>>> import numpy as np
>>> import numpy.linalg as la
>>> np.set_printoptions(precision=2, suppress=True, linewidth=160, legacy="1.25")
>>> E = np.loadtxt("data.csv", delimiter=",")
>>> E
array([[0., 7., 6., 0.],
       [6., 7., 1., 0.],
       [9., 5., 0., 0.],
       [0., 0., 0., 1.]])
>>> w1 = np.array([[5, 1, 3, 0, 5, 1],
...     [1, 0, 2, 4, 0, 0],
...     [1, 1, 5, 2, 4, 2],
...     [0, 3, 3, 0, 4, 5]])
>>> b = np.array([-1, -2, 1, -2, -1, 2])
>>> act = np.maximum(E @ w1 + b, 0)
>>> (act > 0).astype(int)
array([[1, 1, 1, 1, 1, 1],
       [1, 1, 1, 1, 1, 1],
       [1, 1, 1, 1, 1, 1],
       [0, 1, 1, 0, 1, 1]])
>>> la.matrix_rank(act)
4
>>> basis = np.array([[0, -1, -1],
...     [-1, -1, -1],
...     [-2, -3, -3],
...     [-1, -3, -1],
...     [0, 0, 0],
...     [-1, -2, 2]])
>>> w1 @ basis
array([[ -8, -17, -13],
       [ -8, -19, -11],
       [-15, -27, -15],
       [-14, -22,  -2]])
>>> (act @ basis).round(6).argmax(axis=1)
array([0, 0, 0, 2])
>>> B = E / np.sqrt((E ** 2).mean(axis=1, keepdims=True))
>>> la.matrix_rank(E - E.mean(axis=1, keepdims=True))
3
>>> la.norm(B, axis=1)
array([2., 2., 2., 2.])
>>> r0 = np.array([2, 0, 0, 0])
>>> B = E + np.outer(r0, np.eye(4)[1])
>>> B
array([[0., 9., 6., 0.],
       [6., 7., 1., 0.],
       [9., 5., 0., 0.],
       [0., 0., 0., 1.]])
>>> round(la.det(B) / la.det(E), 2), round(float(1 + la.solve(E, r0)[1]), 2)
(0.87, 0.87)
>>> B = np.array([[-4, -7, -8, -8], [6, -5, 6, 9], [2, -7, -4, -2], [-8, -7, 2, 1]])
>>> X = np.triu(B)
>>> X
array([[-4, -7, -8, -8],
       [ 0, -5,  6,  9],
       [ 0,  0, -4, -2],
       [ 0,  0,  0,  1]])
>>> G = X.T @ X
>>> np.allclose(G, G.T)
True
>>> (X @ X.T).shape
(4, 4)
